$ ipython --no-banner

In [1]: import numpy as np

In [2]: import numpy.linalg as la

In [3]: np.set_printoptions(suppress=True, linewidth=120)

In [4]: tidy = lambda a: np.round(a, 2) + 0

In [5]: arr = np.load("layer0.npy")

In [6]: arr
Out[6]: 
array([[-0.98,  1.02,  1.02],
       [-1.06,  1.03,  0.89],
       [-0.96,  0.98,  1.04],
       [-0.96,  1.04,  0.95],
       [-1.01,  1.01,  1.  ],
       [-1.03,  0.99,  1.07],
       [-1.04,  0.93,  0.98],
       [-0.96,  1.03,  1.12],
       [-1.1 ,  0.95,  1.01],
       [-0.99,  1.1 ,  0.98],
       [-1.05,  1.01,  1.05],
       [-1.05,  1.04,  1.06],
       [-0.96,  1.02,  1.04],
       [-0.99,  1.02,  0.96],
       [-1.  ,  1.09,  1.07],
       [-0.97,  1.01,  0.89],
       [-0.93,  0.98,  0.9 ],
       [-1.06,  0.98,  0.91],
       [-0.97,  0.93,  1.03],
       [-0.07,  0.05, -2.05],
       [-0.09,  0.09, -1.97],
       [-0.05, -0.04, -2.04],
       [ 0.  , -0.06, -1.99],
       [ 0.  ,  0.04, -2.01],
       [ 0.01, -0.02, -2.04],
       [ 0.03,  0.03, -2.06],
       [-0.02,  0.02, -1.98],
       [ 0.04,  0.02, -2.05],
       [ 0.03,  0.01, -2.03],
       [-0.02,  0.04, -2.03],
       [-0.02, -0.03, -2.  ],
       [ 0.03, -0.02, -1.9 ],
       [ 0.03,  0.  , -2.08],
       [ 0.08,  0.09, -1.98],
       [-0.02, -0.1 , -2.08],
       [ 0.01,  0.03, -2.07],
       [-0.05, -0.06, -2.  ],
       [-0.06,  0.04, -1.92]])

In [7]: cent = arr[[37, 30]].astype(float)

In [8]: for _ in range(4):
   ...:     z = la.norm(arr[:, None] - cent, axis=-1).argmin(axis=1)
   ...:     cent = np.array([arr[z == j].mean(axis=0) for j in range(2)])
   ...: 

In [9]: z
Out[9]: 
array([0, 0, 0, 0, 0, 0, 0, 0, 0, 0, 0, 0, 0, 0, 0, 0, 0, 0, 0, 1, 1, 1, 1, 1, 1, 1, 1, 1, 1, 1, 1, 1, 1, 1, 1, 1, 1,
       1])

In [10]: tidy(cent[1] - cent[0])
Out[10]: array([ 1.  , -1.  , -3.01])

In [11]: np.bincount(z)
Out[11]: array([19, 19])

In [12]: la.matrix_rank(arr, rtol=0.1)
Out[12]: np.int64(2)

In [13]: np.argsort(-la.norm(arr, axis=0).round(6), kind="stable")[:3]
Out[13]: array([2, 1, 0])

In [14]: [round(float(x), 2) for x in la.svd(arr, compute_uv=False)[:3]]
Out[14]: [10.32, 5.3, 0.29]

In [15]: la.cond(arr) > 100
Out[15]: np.False_

In [16]: round(np.log10(la.cond(arr)))
Out[16]: 2

In [17]: tidy(la.norm(arr, 2) / la.norm(arr))
Out[17]: np.float64(0.89)
